$ python3 -q
>>> import numpy as np
>>> np.set_printoptions(precision=1, suppress=True, linewidth=140)
>>> Z = np.array([[1, -1, -1], [0, -1, 2], [-1, -1, 2]])
>>> rng = np.random.default_rng(806446)
>>> M = (rng.random((10, 3)) < 0.25) @ Z
>>> print(M)
[[ 1 -2  1]
 [ 0 -2  1]
 [ 0  0  0]
 [ 0  0  0]
 [ 0  0  0]
 [ 0 -2  1]
 [ 0  0  0]
 [ 1 -1 -1]
 [ 0  0  0]
 [ 1 -1 -1]]
>>> # rows 2 and 3 are equal
>>> Xc = (M - M.mean(axis=0)) / M.std(axis=0)
>>> print(np.argwhere(np.abs(Xc) > 2))
[]
>>> c = np.linalg.lstsq(np.delete(Xc, 1, axis=1), Xc[:, 1])[0]
>>> print(c)
[-0.7 -0.8]
>>> print(np.abs(c).argmax())
1
>>> print(np.round(1 - np.var(Xc[:, 1] - np.delete(Xc, 1, axis=1) @ c), 1))
0.7
>>> cov = np.cov(M, rowvar=False)
>>> print(M.std(axis=0))
[0.5 0.9 0.7]
>>> print(np.round(np.linalg.eigvalsh(cov)[::-1], 1) + 0)
[1.1 0.5 0. ]
>>> print(np.argsort(-M.std(axis=0).round(6), kind="stable"))
[1 2 0]
>>> print(round(float(np.corrcoef(M[:, 0], M[:, 2])[0, 1]), 1))
-0.4
>>> print(np.argwhere(np.triu(np.abs(np.corrcoef(M.T)) > 0.8, 1)))
[]
>>> print(np.median(M, axis=0))
[ 0.  -0.5  0. ]
>>> z = rng.integers(0, 3, 3)
>>> F = np.triu((z[:, None] == z) & (rng.random((3, 3)) < 0.8), 1).astype(int)
>>> F += F.T
>>> print(F)
[[0 1 0]
 [1 0 0]
 [0 0 0]]
>>> evals, evecs = np.linalg.eigh(F)
>>> print(np.linalg.eigvalsh(F @ F))
[0. 1. 1.]
>>> print(np.round(evecs @ np.diag(evals) @ evecs.T, 1) + 0)
[[0. 1. 0.]
 [1. 0. 0.]
 [0. 0. 0.]]
>>> print(np.abs(evecs[:, -1]))
[0.7 0.7 0. ]
>>> print(np.round(evecs.T @ evecs, 1) + 0)
[[1. 0. 0.]
 [0. 1. 0.]
 [0. 0. 1.]]
>>> print(evals.sum(), np.trace(F))
0.0 0
>>> print(np.linalg.svd(F, compute_uv=False))
[1. 1. 0.]
>>> print(np.linalg.eigvalsh(F + 2 * np.eye(3)))
[1. 2. 3.]
>>> print(np.abs(evecs[:, -1]).round(6).argmax())
0
>>> Xc = M - M.mean(axis=0)
>>> Uu, sig, Vt = np.linalg.svd(Xc, full_matrices=False)
>>> print(np.abs(Vt[0]).argmax())
1
>>> print((np.sign(Uu[:, 0]) == np.sign(Uu[0, 0])).astype(int))
[1 1 0 0 0 1 0 0 0 0]
>>> print(Vt[0] * np.sign(Vt[0, np.abs(Vt[0]).argmax()]))
[-0.1  0.8 -0.5]
>>> print(round((sig ** 2).sum() ** 2 / (sig ** 4).sum(), 1))
1.9
>>> feats = (rng.random((4, 4)) < 0.3) + np.eye(4)
>>> feats /= feats.sum(axis=1, keepdims=True)
>>> print(feats)
[[1.  0.  0.  0. ]
 [0.5 0.5 0.  0. ]
 [0.  0.  0.5 0.5]
 [0.  0.5 0.  0.5]]
>>> print(np.round(np.linalg.matrix_power(feats, 100), 1) + 0)
[[1. 0. 0. 0.]
 [1. 0. 0. 0.]
 [1. 0. 0. 0.]
 [1. 0. 0. 0.]]
>>> print(feats.sum(axis=1))
[1. 1. 1. 1.]
>>> print(np.sort(np.abs(np.linalg.eigvals(feats)))[::-1])
[1.  0.5 0.5 0.5]
>>> pr = np.eye(4)[0]
>>> for _ in range(3):
...     pr = pr @ feats
...     print(pr.round(1))
... 
[1. 0. 0. 0.]
[1. 0. 0. 0.]
[1. 0. 0. 0.]
>>> A2 = np.linalg.inv(feats)
>>> print(round(float(np.linalg.cond(feats)), 1))
5.5
>>> print(np.linalg.det(feats) * A2)
[[ 0.1  0.   0.   0. ]
 [-0.1  0.3  0.   0. ]
 [-0.1  0.3  0.3 -0.3]
 [ 0.1 -0.3  0.   0.3]]
>>> print(A2)
[[ 1.  0.  0.  0.]
 [-1.  2.  0.  0.]
 [-1.  2.  2. -2.]
 [ 1. -2.  0.  2.]]
>>> print(feats @ A2)
[[1. 0. 0. 0.]
 [0. 1. 0. 0.]
 [0. 0. 1. 0.]
 [0. 0. 0. 1.]]
>>> print(np.allclose(A2, feats.T))
False
>>> print(round(np.linalg.det(feats.T), 1))
0.1
>>> print(np.round(np.einsum("ij,ji->", feats, feats), 1))
1.8
>>> print(round(np.linalg.eigvals(feats).sum().real, 1))
2.5
>>> print(np.kron(np.eye(2, dtype=int), feats))
[[1.  0.  0.  0.  0.  0.  0.  0. ]
 [0.5 0.5 0.  0.  0.  0.  0.  0. ]
 [0.  0.  0.5 0.5 0.  0.  0.  0. ]
 [0.  0.5 0.  0.5 0.  0.  0.  0. ]
 [0.  0.  0.  0.  1.  0.  0.  0. ]
 [0.  0.  0.  0.  0.5 0.5 0.  0. ]
 [0.  0.  0.  0.  0.  0.  0.5 0.5]
 [0.  0.  0.  0.  0.  0.5 0.  0.5]]
>>> print(round(float(np.linalg.det(feats[::-1])), 1))
0.1
>>> print(round(float(np.linalg.det(2 * feats)), 1), round(float(np.linalg.det(feats)), 1))
2.0 0.1
>>> O, _ = np.linalg.qr(np.array([[0.6, -0.2, -0.2], [1.0, 0.0, -0.3], [0.1, -0.3, 0.4]]))
>>> evals = np.array([-1, -2, 1])
>>> E = O @ np.diag(evals) @ O.T
>>> print(E.round(1) + 0)
[[ 0.  -0.5 -1.1]
 [-0.5 -0.8  0.7]
 [-1.1  0.7 -1.2]]
>>> cov = E.T @ E
>>> print(np.diag(cov))
[1.5 1.3 3.2]
>>> print(cov)
[[ 1.5 -0.4  1. ]
 [-0.4  1.3 -0.8]
 [ 1.  -0.8  3.2]]
>>> print(np.linalg.matrix_rank(cov))
3
>>> print((E @ E.T).shape)
(3, 3)
>>> evals, evecs = np.linalg.eig(cov)
>>> print(np.sort(np.linalg.eigvals(cov @ cov)))
[ 1.  1. 16.]
>>> print(round(float(np.prod(evals)), 1))
4.0
>>> print(np.sort(np.linalg.eigvals(np.linalg.inv(cov))))
[0.3 1.  1. ]
>>> A2 = np.c_[M[:, :2] @ np.array([[1, 2], [0, 0]]), np.array([0, 2, 2, 2, 3, 2, -1, 3, 3, -2])]
>>> print(A2)
[[ 1  2  0]
 [ 0  0  2]
 [ 0  0  2]
 [ 0  0  2]
 [ 0  0  3]
 [ 0  0  2]
 [ 0  0 -1]
 [ 1  2  3]
 [ 0  0  3]
 [ 1  2 -2]]
>>> print(np.round(np.linalg.norm(A2 - M @ np.linalg.lstsq(M, A2)[0], axis=0), 1) + 0)
[0.  0.  6.3]
>>> print(np.linalg.matrix_rank(A2))
2
>>> print(np.linalg.matrix_rank(np.c_[M, A2]))
4
>>> A2 = E + rng.integers(-2, 3, (3, 1)) @ rng.integers(-2, 3, (1, 3))
>>> print(A2)
[[ 2.  -0.5  0.9]
 [-1.5 -0.8 -0.3]
 [-2.1  0.7 -2.2]]
>>> print(np.abs(A2 - E).sum(axis=1))
[4. 2. 2.]
>>> print(np.round(np.linalg.svd(A2 - E, compute_uv=False), 1) + 0)
[3.5 0.  0. ]
>>> z = rng.integers(0, 2, 4)
>>> A = (z[:, None] == z) * -1 + np.eye(4)
>>> print(A)
[[ 0. -1.  0. -1.]
 [-1.  0.  0. -1.]
 [ 0.  0.  0.  0.]
 [-1. -1.  0.  0.]]
>>> # 2 blocks once reordered
>>> Uu, sig, Vt = np.linalg.svd(A)
>>> print(sig)
[2. 1. 1. 0.]
>>> A2 = Uu[:, :3] @ np.diag(sig[:3]) @ Vt[:3]
>>> print(round(float(np.linalg.norm(A - A2) / np.linalg.norm(A)), 1))
0.0
>>> print(np.linalg.matrix_rank(A2))
3
>>> evals, evecs = np.linalg.eigh(A)
>>> x0 = np.array([0, 1, 2, 0])
>>> print(x0 @ A @ x0)
0.0
>>> print(evecs * np.maximum(evals, 0) @ evecs.T)
[[ 0.7 -0.3  0.  -0.3]
 [-0.3  0.7  0.  -0.3]
 [ 0.   0.   0.   0. ]
 [-0.3 -0.3  0.   0.7]]
>>> W0 = np.load("out5.npy")
>>> print(W0)
[[ 0.7 -0.4 -0.2]
 [-0.4  0.3  0.1]
 [-0.2  0.1  0.1]]
>>> Uu, sig, Vt = np.linalg.svd(W0)
>>> print(np.argmax(sig[:-1] / (sig[1:] + 1e-6)) + 1)
1
>>> A2 = Uu[:, :1] @ np.diag(sig[:1]) @ Vt[:1]
>>> print(round(float(np.linalg.norm(W0 - A2, 2)), 1), np.round(sig[1], 1))
0.0 0.0
>>> print(np.linalg.matrix_rank(A2))
1
>>> print(round(float(np.linalg.norm(W0 - A2) / np.linalg.norm(W0)), 1))
0.0
>>> print(A2)
[[ 0.7 -0.4 -0.2]
 [-0.4  0.3  0.1]
 [-0.2  0.1  0.1]]
